$ ipython --no-banner

In [1]: import numpy as np

In [2]: import numpy.linalg as la

In [3]: np.set_printoptions(precision=3, suppress=True, linewidth=100)

In [4]: def tidy(a):
   ...:     return np.round(a, 3) + 0
   ...: 

In [5]: A = np.load("layer7.npy")

In [6]: A
Out[6]: 
array([[-0.7,  1.7, -0.6, -0.3,  3. , -0.4,  0.4],
       [ 0.1, -0.9,  0.1,  1.6,  0.8,  0.9,  0.4],
       [-0.1, -0.3,  0.7,  0.7,  0. ,  0.3,  0.9],
       [-0.6, -1.3, -0.3, -1.1, -0.4,  2. ,  0.3],
       [-0.2, -1.2,  0.6, -1. , -0.6, -0.5, -1.1]])

In [7]: left, s, VT = la.svd(A, full_matrices=False)

In [8]: tidy(s / s[0])
Out[8]: array([1.   , 0.688, 0.599, 0.346, 0.222])

In [9]: tidy(np.sqrt((s ** 2).sum())), tidy(la.norm(A))
Out[9]: (np.float64(5.691), np.float64(5.691))

In [10]: np.allclose(left * s @ VT, A)
Out[10]: True

In [11]: out = A / np.sqrt((A ** 2).mean(axis=1, keepdims=True))

In [12]: la.matrix_rank(out) == la.matrix_rank(A)
Out[12]: np.True_

In [13]: tidy(out[1])
Out[13]: array([ 0.118, -1.065,  0.118,  1.893,  0.947,  1.065,  0.473])

In [14]: la.matrix_rank(A - A.mean(axis=1, keepdims=True))
Out[14]: np.int64(5)

In [15]: tidy(la.norm(out, axis=1))
Out[15]: array([2.646, 2.646, 2.646, 2.646, 2.646])

In [16]: W0 = np.loadtxt("x.csv", delimiter=",")

In [17]: W0
Out[17]: 
array([[0., 0., 4., 0., 0., 0., 0.],
       [0., 0., 0., 2., 0., 0., 0.],
       [0., 0., 0., 0., 0., 0., 7.],
       [3., 0., 0., 0., 0., 0., 0.],
       [0., 0., 0., 0., 0., 0., 0.],
       [0., 0., 0., 0., 0., 9., 0.],
       [0., 3., 0., 0., 0., 0., 0.]])

In [18]: # 3 blocks once reordered

In [19]: rng = np.random.default_rng(1456)

In [20]: lab = rng.permutation(7)

In [21]: lab
Out[21]: array([3, 5, 2, 1, 6, 0, 4])

In [22]: out = W0[lab][:, lab]

In [23]: out
Out[23]: 
array([[0., 0., 0., 0., 0., 3., 0.],
       [0., 9., 0., 0., 0., 0., 0.],
       [0., 0., 0., 0., 7., 0., 0.],
       [2., 0., 0., 0., 0., 0., 0.],
       [0., 0., 0., 3., 0., 0., 0.],
       [0., 0., 4., 0., 0., 0., 0.],
       [0., 0., 0., 0., 0., 0., 0.]])

In [24]: tidy(np.sort(np.abs(la.eigvals(out))))
Out[24]: array([0.   , 3.471, 3.471, 3.471, 3.471, 3.471, 9.   ])

In [25]: la.lstsq(W0[:-1].T, W0[-1])[2]
Out[25]: np.int32(5)

In [26]: tidy(W0 @ la.pinv(W0) @ W0)
Out[26]: 
array([[0., 0., 4., 0., 0., 0., 0.],
       [0., 0., 0., 2., 0., 0., 0.],
       [0., 0., 0., 0., 0., 0., 7.],
       [3., 0., 0., 0., 0., 0., 0.],
       [0., 0., 0., 0., 0., 0., 0.],
       [0., 0., 0., 0., 0., 9., 0.],
       [0., 3., 0., 0., 0., 0., 0.]])

In [27]: np.allclose(W0[:-1].T @ la.lstsq(W0[:-1].T, W0[-1])[0], W0[-1])
Out[27]: False

In [28]: W = np.array([[5, -4], [4, 2], [0, 3], [-2, 0], [-1, 2], [-3, -4], [-2, 1]])

In [29]: b = np.array([-5, -9])

In [30]: act = np.maximum(W0 @ W + b, 0)

In [31]: tidy((act > 0).mean(axis=0))
Out[31]: array([0.286, 0.143])

In [32]: act
Out[32]: 
array([[ 0.,  3.],
       [ 0.,  0.],
       [ 0.,  0.],
       [10.,  0.],
       [ 0.,  0.],
       [ 0.,  0.],
       [ 7.,  0.]])

In [33]: C = np.array([[5, 0], [2, 2]])

In [34]: (act @ C).round(6).argmax(axis=1)
Out[34]: array([0, 0, 0, 0, 0, 0, 0])

In [35]: lab = rng.permutation(2)

In [36]: out = act[:, lab] * rng.choice([-1, 1], 2)

In [37]: out
Out[37]: 
array([[ -0.,  -3.],
       [ -0.,  -0.],
       [ -0.,  -0.],
       [-10.,  -0.],
       [ -0.,  -0.],
       [ -0.,  -0.],
       [ -7.,  -0.]])

In [38]: left, _, VT = la.svd(act.T @ out)

In [39]: tidy(la.lstsq(act, out)[0])
Out[39]: 
array([[-1.,  0.],
       [ 0., -1.]])

In [40]: feats = np.loadtxt("case13.csv", delimiter=",")

In [41]: feats
Out[41]: 
array([[-0.4  ,  0.   , -0.8  ,  0.   , -1.   ],
       [-0.9  ,  0.5  , -0.5  , -1.2  , -0.1  ],
       [-0.6  ,  0.7  , -1.5  , -1.   ,  0.6  ],
       [-0.473,  0.014, -0.896, -0.044, -0.96 ],
       [-0.7  ,  0.   , -0.4  , -0.5  ,  1.9  ]])

In [42]: np.kron(np.eye(2, dtype=int), feats)
Out[42]: 
array([[-0.4  ,  0.   , -0.8  ,  0.   , -1.   , -0.   ,  0.   , -0.   ,  0.   , -0.   ],
       [-0.9  ,  0.5  , -0.5  , -1.2  , -0.1  , -0.   ,  0.   , -0.   , -0.   , -0.   ],
       [-0.6  ,  0.7  , -1.5  , -1.   ,  0.6  , -0.   ,  0.   , -0.   , -0.   ,  0.   ],
       [-0.473,  0.014, -0.896, -0.044, -0.96 , -0.   ,  0.   , -0.   , -0.   , -0.   ],
       [-0.7  ,  0.   , -0.4  , -0.5  ,  1.9  , -0.   ,  0.   , -0.   , -0.   ,  0.   ],
       [-0.   ,  0.   , -0.   ,  0.   , -0.   , -0.4  ,  0.   , -0.8  ,  0.   , -1.   ],
       [-0.   ,  0.   , -0.   , -0.   , -0.   , -0.9  ,  0.5  , -0.5  , -1.2  , -0.1  ],
       [-0.   ,  0.   , -0.   , -0.   ,  0.   , -0.6  ,  0.7  , -1.5  , -1.   ,  0.6  ],
       [-0.   ,  0.   , -0.   , -0.   , -0.   , -0.473,  0.014, -0.896, -0.044, -0.96 ],
       [-0.   ,  0.   , -0.   , -0.   ,  0.   , -0.7  ,  0.   , -0.4  , -0.5  ,  1.9  ]])

In [43]: tidy(la.det(feats.T))
Out[43]: np.float64(0.004)

In [44]: tidy(la.det(feats[::-1]))
Out[44]: np.float64(0.004)

In [45]: tidy(la.eigvals(feats))
Out[45]: array([ 2.31 , -1.937, -0.695,  0.002,  0.776])

In [46]: tidy(np.einsum("ii->", feats))
Out[46]: np.float64(0.456)

In [47]: tidy(la.det(2 * feats)), tidy(la.det(feats))
Out[47]: (np.float64(0.117), np.float64(0.004))
